% ipython --no-banner

In [1]: import numpy as np

In [2]: np.set_printoptions(precision=2, suppress=True, linewidth=100, legacy="1.25")

In [3]: def rnd(a):
   ...:     return np.round(a, 2) + 0
   ...: 

In [4]: A = np.loadtxt("block18.csv", delimiter=",")

In [5]: print(A)
[[-2.  0.  0.  0.  0.  0.  0.  0.]
 [-1. -3.  0.  0.  0.  0.  0.  0.]
 [-4.  0.  3.  0.  0.  0.  0.  0.]
 [-5.  3. -5.  3.  0.  0.  0.  0.]
 [-1. -3. -5.  3.  3.  0.  0.  0.]
 [-1.  2.  4.  4.  3.  5.  0.  0.]
 [ 3.  2.  3. -5. -4. -1. -1.  0.]
 [ 1. -4.  5. -5.  0. -5.  4. -4.]]

In [6]: Y = A / np.linalg.norm(A, axis=1, keepdims=True)

In [7]: C2 = Y @ Y.T

In [8]: print(np.argwhere(np.triu(np.abs(C2) > 0.95, 1)))
[]

In [9]: print(rnd(np.linalg.norm(Y, axis=1)))
[1. 1. 1. 1. 1. 1. 1. 1.]

In [10]: print(rnd(C2[3]))
[ 0.61 -0.15  0.12  1.    0.5   0.04 -0.59 -0.62]

In [11]: print((np.abs(C2) > 0.9).astype(int))
[[1 0 0 0 0 0 0 0]
 [0 1 0 0 0 0 0 0]
 [0 0 1 0 0 0 0 0]
 [0 0 0 1 0 0 0 0]
 [0 0 0 0 1 0 0 0]
 [0 0 0 0 0 1 0 0]
 [0 0 0 0 0 0 1 0]
 [0 0 0 0 0 0 0 1]]

In [12]: W0 = np.array([[0, 8], [0, 0]])

In [13]: print(np.abs(np.diag(np.linalg.qr(W0)[1])) > 1e-9)
[False False]

In [14]: print(np.allclose(W0[:-1].T @ np.linalg.lstsq(W0[:-1].T, W0[-1])[0], W0[-1]))
True

In [15]: print(np.unique(W0.round(6), axis=0).shape)
(2, 2)

In [16]: print(rnd(np.trace(np.linalg.pinv(W0) @ W0)))
1.0

In [17]: print(rnd(W0 @ np.linalg.pinv(W0) @ W0))
[[0. 8.]
 [0. 0.]]

In [18]: print(rnd(np.linalg.norm(W0, 2) / np.linalg.norm(W0)))
1.0

In [19]: print(np.linalg.matrix_rank(W0, rtol=0.1))
1

In [20]: print(np.linalg.cond(W0) > 100)
True

In [21]: print(np.linalg.matrix_power(W0 - np.diag(np.diag(W0)), 2))
[[0 0]
 [0 0]]

In [22]: print(np.prod(np.diag(W0)), rnd(np.linalg.det(W0)))
0 0.0

In [23]: print(np.linalg.matrix_rank(W0 - W0[0, 0] * np.eye(2)))
1

In [24]: left, sig, vt = np.linalg.svd(W0)

In [25]: print(sig)
[8. 0.]

In [26]: print(np.argmax(sig[:-1] / (sig[1:] + 1e-6)) + 1)
1

In [27]: Y = left[:, :1] @ np.diag(sig[:1]) @ vt[:1]

In [28]: print(np.linalg.matrix_rank(Y))
1

In [29]: print(np.linalg.matrix_rank(W0, rtol=0.05))
1

In [30]: print(rnd(np.linalg.norm(W0 - Y, 2)), sig[1])
0.0 0.0

In [31]: E = np.load("mat.npy")

In [32]: print(E)
[[  0  -1  -1   3   3  15  -5]
 [  1   0   6  11   7   0  -3]
 [  1  -6   0   3  11  16   1]
 [ -3 -11  -3   0   3   1   8]
 [ -3  -7 -11  -3   0  -2   4]
 [-15   0 -16  -1   2   0   3]
 [  5   3  -1  -8  -4  -3   0]]

In [33]: # skew, so no eigenvalue has a real part

In [34]: rank = np.linalg.matrix_rank(E)

In [35]: print(rank)
6

In [36]: N = np.linalg.svd(E)[2][rank:].T

In [37]: print([int(np.linalg.matrix_rank(E[:i])) for i in range(1, len(E) + 1)])
[1, 2, 3, 4, 5, 6, 6]

In [38]: print(rnd(E @ N))
[[0.]
 [0.]
 [0.]
 [0.]
 [0.]
 [0.]
 [0.]]

In [39]: print([int(np.linalg.matrix_rank(E[:, :j + 1])) for j in range(7)])
[1, 2, 3, 4, 5, 6, 6]

In [40]: print(N.shape)
(7, 1)

In [41]: print(np.linalg.matrix_rank(E.T @ E), np.linalg.matrix_rank(E @ E.T))
6 6

In [42]: print(rnd(N[:, 0] / N[np.abs(N[:, 0]).round(6).argmax(), 0]))
[ 0.54  0.6  -0.42  0.72 -0.42  0.29  1.  ]

In [43]: K = np.load("test10.npy")

In [44]: print(K)
[[-14  14  14]
 [-16  16  16]
 [ -2   2   2]
 [ -6   6   6]
 [ -4   4   4]]

In [45]: # rows and columns are dependent

In [46]: print([round(float(x), 2) for x in np.linalg.svd(K, compute_uv=False)[:3]])
[39.04, 0.0, 0.0]

In [47]: Y = K[0, 0] * K[1:] - np.outer(K[1:, 0], K[0])

In [48]: print(Y)
[[0 0 0]
 [0 0 0]
 [0 0 0]
 [0 0 0]]

In [49]: print(np.linalg.matrix_rank(Y), np.linalg.matrix_rank(K))
0 1

In [50]: left, sig, vt = np.linalg.svd(K)

In [51]: V = vt[:(sig > 1e-8).sum()]

In [52]: rng = np.random.default_rng(11940)

In [53]: vec = K[3] + 4 * K[1] + rng.integers(2) * np.eye(3)[2]

In [54]: print(vec)
[-70.  70.  71.]

In [55]: print(np.allclose(V.T @ V @ vec, vec))
False

In [56]: print(rnd(np.diag(V.T @ V)))
[0.33 0.33 0.33]

In [57]: print(rnd(V.T @ V))
[[ 0.33 -0.33 -0.33]
 [-0.33  0.33  0.33]
 [-0.33  0.33  0.33]]

In [58]: print(rnd(np.linalg.norm(vec - V.T @ V @ vec)))
0.82

In [59]: print(rnd(np.trace(np.linalg.pinv(K) @ K)))
1.0

In [60]: print(np.linalg.lstsq(K[:-1].T, K[-1])[2])
1

In [61]: print(np.unique(K.round(6), axis=0).shape)
(5, 3)

In [62]: print(rnd(K @ np.linalg.pinv(K) @ K))
[[-14.  14.  14.]
 [-16.  16.  16.]
 [ -2.   2.   2.]
 [ -6.   6.   6.]
 [ -4.   4.   4.]]

In [63]: rank = np.linalg.matrix_rank(K)

In [64]: print(rank)
1

In [65]: N = np.linalg.svd(K)[2][rank:].T

In [66]: print(rnd(K @ N))
[[0. 0.]
 [0. 0.]
 [0. 0.]
 [0. 0.]
 [0. 0.]]

In [67]: F = np.load("a.npy")

In [68]: print(rnd(F))
[[ -8.02   2.87   7.43   3.7    2.82 -10.7   -0.58]
 [ -9.46   8.95   7.5   -6.93  -0.15  -9.67  -5.49]
 [-10.81   5.3    8.06   2.27  -4.74  -7.65   3.05]
 [ -7.83   0.58  -2.9   -2.23   1.06  -9.86  -4.23]
 [ -6.08  -2.56  -2.58   2.62   2.45  -6.42  -4.87]
 [ -9.86   0.89  -2.79  -0.72  -5.04  -7.06   0.12]
 [ -5.59  -0.47   1.89   2.41   5.52  -8.25  -6.04]
 [ -8.48   5.36   7.14  -1.11   1.12  -9.09  -3.35]
 [ -7.55   1.75   7.6    5.65   4.22 -11.55   0.06]
 [ -8.07   6.23   7.68  -2.72   0.35  -5.99  -5.93]
 [ -9.65   6.91   7.44  -2.73  -3.09  -5.94  -2.92]
 [ -9.58   0.53   2.28   4.8   -3.58  -7.42   3.01]
 [ -5.19  -3.21  -1.99   3.62   4.16  -6.    -6.01]
 [ -5.99   1.05   0.4   -1.72   4.8   -8.51  -7.97]
 [ -8.5   -1.04   3.63   8.21  -0.17  -9.2    3.57]
 [ -7.18   1.45   3.89   2.16   2.97  -8.97  -3.24]
 [ -6.25  -6.79  -8.5    5.32   1.24  -7.26  -1.9 ]
 [ -6.77   3.03   5.41   0.12   4.49  -9.31  -5.54]
 [ -8.15   8.28   5.39  -9.02   2.52  -9.94  -9.18]
 [ -7.64   5.63   5.21  -4.41   3.19  -9.82  -6.92]
 [ -7.42  -0.01  -4.34  -2.91   2.22 -10.77  -5.14]
 [ -9.08   5.01   4.31  -2.62   0.31 -10.63  -2.68]]

In [69]: lab = F[:, 5] > np.median(F[:, 5])

In [70]: f = F[lab].mean(axis=0) - F[~lab].mean(axis=0)

In [71]: print(rnd((((F - F.mean(axis=0)) @ f > 0) == lab).mean()))
0.68

In [72]: print(((F - F.mean(axis=0)) @ f > 0).astype(int))
[0 0 0 1 1 1 1 0 0 0 0 1 1 0 1 1 1 0 0 0 1 0]

In [73]: print(lab.astype(int))
[0 0 1 0 1 1 1 0 0 1 1 1 1 1 0 1 1 0 0 0 0 0]
